% python3 -q
>>> import numpy as np
>>> from numpy import linalg as LA
>>> np.set_printoptions(precision=1, suppress=True, linewidth=140, legacy="1.25")
>>> rnd = lambda a: np.round(a, 1) + 0
>>> X = np.load("sample18.npy")
>>> rnd(X)
array([[ 1. ,  0. ,  0. , -0.1, -0.1,  0.1],
       [ 0. ,  1. ,  0. ,  0.1,  0.1, -0.1],
       [ 0. ,  0. ,  0.9, -0.2, -0.2,  0.2],
       [-0.1,  0.1, -0.2,  0.6, -0.6,  0.6],
       [-0.1,  0.1, -0.2, -0.6,  0.3,  0.7],
       [ 0.1, -0.1,  0.2,  0.6,  0.7,  0.3]])
>>> out = X / np.sqrt((X ** 2).mean(axis=1, keepdims=True))
>>> LA.matrix_rank(X - X.mean(axis=1, keepdims=True))
5
>>> rnd(LA.norm(out, axis=1))
array([2.4, 2.4, 2.4, 2.4, 2.4, 2.4])
>>> rnd(out[0])
array([ 2.4,  0. , -0.1, -0.2, -0.2,  0.2])
>>> rnd(X - X.mean(axis=1, keepdims=True))
array([[ 0.8, -0.1, -0.2, -0.2, -0.2, -0.1],
       [-0.2,  0.8, -0.2, -0.1, -0.1, -0.3],
       [-0.1, -0.1,  0.8, -0.3, -0.4,  0.1],
       [-0.1,  0. , -0.3,  0.5, -0.6,  0.5],
       [-0.1,  0. , -0.3, -0.6,  0.2,  0.7],
       [-0.2, -0.4, -0.1,  0.3,  0.4,  0. ]])
>>> LA.matrix_rank(out) == LA.matrix_rank(X)
True
>>> rnd(LA.eigvalsh(X).min())
-1.0
>>> x0 = np.array([-4, -1, -6, 6, -7, -5])
>>> target = X @ x0
>>> c, lr = np.zeros(6), 1 / LA.norm(X, 2) ** 2
>>> for i in range(300):
...     c -= lr * X.T @ (X @ c - target)
...     if i % 50 == 0: print(i, round(LA.norm(X @ c - target), 1))
... 
0 0.0
50 0.0
100 0.0
150 0.0
200 0.0
250 0.0
>>> rnd(LA.cond(X))
1.0
>>> rng = np.random.default_rng(796)
>>> z = rng.permutation(6)
>>> out = X[:, z] * rng.choice([-1, 1], 6)
>>> rnd(out)
array([[ 0.1,  0. ,  0. ,  0.1, -0.1, -1. ],
       [-0.1,  0. ,  1. , -0.1,  0.1,  0. ],
       [ 0.2, -0.9,  0. ,  0.2, -0.2,  0. ],
       [ 0.6,  0.2,  0.1,  0.6,  0.6,  0.1],
       [-0.3,  0.2,  0.1,  0.7, -0.6,  0.1],
       [-0.7, -0.2, -0.1,  0.3,  0.6, -0.1]])
>>> Uu, _, Vh = LA.svd(X.T @ out)
>>> z
array([4, 2, 1, 5, 3, 0])
>>> rnd(LA.lstsq(X, out)[0])
array([[ 0.,  0.,  0.,  0.,  0., -1.],
       [ 0.,  0.,  1.,  0.,  0.,  0.],
       [ 0., -1.,  0.,  0.,  0.,  0.],
       [ 0.,  0.,  0.,  0.,  1.,  0.],
       [-1.,  0.,  0.,  0.,  0.,  0.],
       [ 0.,  0.,  0.,  1.,  0.,  0.]])
>>> rnd(LA.pinv(out))
array([[ 0.1, -0.1,  0.2,  0.6, -0.3, -0.7],
       [ 0. ,  0. , -0.9,  0.2,  0.2, -0.2],
       [ 0. ,  1. ,  0. ,  0.1,  0.1, -0.1],
       [ 0.1, -0.1,  0.2,  0.6,  0.7,  0.3],
       [-0.1,  0.1, -0.2,  0.6, -0.6,  0.6],
       [-1. ,  0. ,  0. ,  0.1,  0.1, -0.1]])
>>> out = np.array([[2, 3, -2, 0, -2]])
>>> feats = out.T @ out
>>> feats
array([[ 4,  6, -4,  0, -4],
       [ 6,  9, -6,  0, -6],
       [-4, -6,  4,  0,  4],
       [ 0,  0,  0,  0,  0],
       [-4, -6,  4,  0,  4]])
>>> # rank 1
>>> rnd(feats @ LA.pinv(feats) @ feats)
array([[ 4.,  6., -4.,  0., -4.],
       [ 6.,  9., -6.,  0., -6.],
       [-4., -6.,  4.,  0.,  4.],
       [ 0.,  0.,  0.,  0.,  0.],
       [-4., -6.,  4.,  0.,  4.]])
>>> LA.lstsq(feats[:-1].T, feats[-1])[2]
1
>>> np.abs(np.diag(LA.qr(feats)[1])) > 1e-9
array([ True, False, False, False, False])
>>> J = np.loadtxt("layer1.csv", delimiter=",")
>>> rnd(J)
array([[ 1. , -0.2,  0. ,  0. ,  0.2],
       [-0.2,  0.1,  0.2,  0.2,  0.9],
       [ 0. ,  0.2,  1. ,  0. , -0.2],
       [ 0. ,  0.2,  0. ,  1. , -0.2],
       [ 0.2,  0.9, -0.2, -0.2,  0.1]])
>>> x0 = np.array([1, 3, 0, 2, 1])
>>> h = np.maximum(J @ x0, 0)
>>> rnd(J.T @ h)
array([1., 3., 0., 2., 1.])
>>> rnd(h)
array([0.7, 1.3, 0.3, 2.3, 2.7])
>>> rnd(J * (h > 1e-9)[:, None])
array([[ 1. , -0.2,  0. ,  0. ,  0.2],
       [-0.2,  0.1,  0.2,  0.2,  0.9],
       [ 0. ,  0.2,  1. ,  0. , -0.2],
       [ 0. ,  0.2,  0. ,  1. , -0.2],
       [ 0.2,  0.9, -0.2, -0.2,  0.1]])
>>> rnd(np.tanh(J @ x0))
array([0.6, 0.9, 0.3, 1. , 1. ])
